>>> import numpy as np
>>> np.set_printoptions(suppress=True, linewidth=160)
>>> rnd = lambda a: np.round(a, 4) + 0
>>> M = np.load("case4.npy")
>>> print(M)
[[ 2.  0.  0.]
 [ 0. 18.  4.]
 [ 0.  4.  3.]]
>>> # column 1 is much longer than the rest
>>> w, evecs = np.linalg.eig(M)
>>> print(rnd(np.sort(np.linalg.eigvals(np.linalg.inv(M)))))
[0.0526 0.5    0.5   ]
>>> print(rnd(M @ evecs[:, 0] - w[0] * evecs[:, 0]))
[0. 0. 0.]
>>> M2 = M[0, 0] * M[1:] - np.outer(M[1:, 0], M[0])
>>> print(M2)
[[ 0. 36.  8.]
 [ 0.  8.  6.]]
>>> print(np.linalg.matrix_rank(M2), np.linalg.matrix_rank(M))
2 3
>>> print(M[:, 0] / M[0, 0])
[1. 0. 0.]
>>> print((M + M.T) / 2)
[[ 2.  0.  0.]
 [ 0. 18.  4.]
 [ 0.  4.  3.]]
>>> print(np.allclose(M @ M.T, M.T @ M))
True
>>> print(np.trace(M))
23.0
>>> print(rnd(np.linalg.det(M)))
76.0
>>> print((M - M.T) / 2)
[[0. 0. 0.]
 [0. 0. 0.]
 [0. 0. 0.]]
>>> print(rnd(np.abs(np.linalg.eigvals(M)).max()))
19.0
>>> print(rnd(np.sort(np.abs(np.linalg.eigvals(M)))))
[ 2.  2. 19.]
>>> w, evecs = np.linalg.eigh(M)
>>> vec = np.array([-6, -7, 8])
>>> print(evecs * np.abs(w) @ evecs.T)
[[ 2.  0.  0.]
 [ 0. 18.  4.]
 [ 0.  4.  3.]]
>>> print(vec @ M @ vec)
698.0
>>> print(np.abs(M).sum(axis=1).max(), np.abs(w).max())
22.0 19.0
>>> vec = np.ones(3)
>>> for _ in range(5):
...     vec = M @ vec
...     vec /= np.linalg.norm(vec)
...     print(round(vec @ M @ vec, 4))
... 
18.8063
18.9978
19.0
19.0
19.0
>>> print(rnd(np.linalg.eigvalsh(M)[-1]))
19.0
>>> mat = np.load("dump.npy")
>>> print(mat)
[[ 2.14  3.64 -0.59 -0.25]
 [ 0.4   0.1  -0.02 -0.18]
 [-2.62 -0.52  0.11  1.21]]
>>> # null space of dimension 2
>>> print(np.argsort(-np.linalg.norm(mat, axis=0).round(6), kind="stable")[:3])
[1 0 3]
>>> print(np.linalg.cond(mat) > 100)
True
